In [1]: import numpy as np

In [2]: from numpy import linalg as LA

In [3]: np.set_printoptions(precision=2, suppress=True, linewidth=200)

In [4]: rd = lambda a: np.round(a, 2) + 0

In [5]: W0 = np.load("sample10.npy")

In [6]: W0
Out[6]: 
array([[-5.4 , -5.43, -6.43],
       [ 8.6 , -1.62,  4.84],
       [ 6.85,  7.19,  1.17],
       [-6.73,  4.02,  6.21],
       [-5.01,  7.47, -4.37],
       [-7.31, -6.25,  2.74],
       [-4.37,  6.17, -6.54],
       [-1.81,  6.12,  7.7 ],
       [-1.2 , -9.89,  0.86],
       [ 7.67, -1.88, -6.13],
       [ 3.38,  1.55,  9.28],
       [ 4.35,  7.15, -5.48],
       [ 1.81,  9.7 ,  1.64],
       [-9.03, -3.32, -2.74],
       [ 7.01,  4.54,  5.5 ],
       [-3.45,  4.05,  8.47],
       [-1.11, -6.78,  7.27],
       [ 4.69, -2.71, -8.4 ],
       [-2.49, -8.51,  4.62],
       [ 2.59,  5.78, -7.74],
       [ 4.95, -4.44, -7.47],
       [-2.5 ,  6.93, -6.76],
       [ 4.56, -5.55,  6.96],
       [-2.93,  0.22,  9.56],
       [-4.51,  1.19,  8.85],
       [-0.8 ,  5.55, -8.28],
       [-4.89, -5.81, -6.51],
       [-6.69, -7.21, -1.82],
       [ 9.48, -2.24, -2.24]])

In [7]: Xc = W0 - W0.mean(axis=0)

In [8]: vecs = LA.svd(Xc)[2][:2]

In [9]: Y = Xc - Xc @ vecs.T @ vecs

In [10]: rd(LA.norm(Y) / LA.norm(Xc))
Out[10]: np.float64(0.51)

In [11]: rd(np.cov(Xc @ vecs.T, rowvar=False))
Out[11]: 
array([[42.14,  0.  ],
       [ 0.  , 34.95]])

In [12]: x0 = np.array([8, -8, -7])

In [13]: target = W0 @ x0

In [14]: rd(LA.pinv(W0) @ W0)
Out[14]: 
array([[1., 0., 0.],
       [0., 1., 0.],
       [0., 0., 1.]])

In [15]: rng = np.random.default_rng(80)

In [16]: target = target + 0.02 * rng.normal(size=29)

In [17]: rd(target)
Out[17]: 
array([  45.27,   47.87,  -10.92, -129.49,  -69.27,  -27.61,  -38.54, -117.34,   63.52,  119.32,  -50.34,   15.94,  -74.59,  -26.51,  -18.72, -119.3 ,   -5.55,  117.99,   15.8 ,   28.66,  127.37,
        -28.13,   32.19,  -92.13, -107.52,    7.2 ,   52.92,   16.92,  109.43])

In [18]: c, *_ = LA.lstsq(W0, target)

In [19]: rd(c)
Out[19]: array([ 8., -8., -7.])

In [20]: rd(LA.norm(target - W0 @ c))
Out[20]: np.float64(0.11)

In [21]: c.round()
Out[21]: array([ 8., -8., -7.])
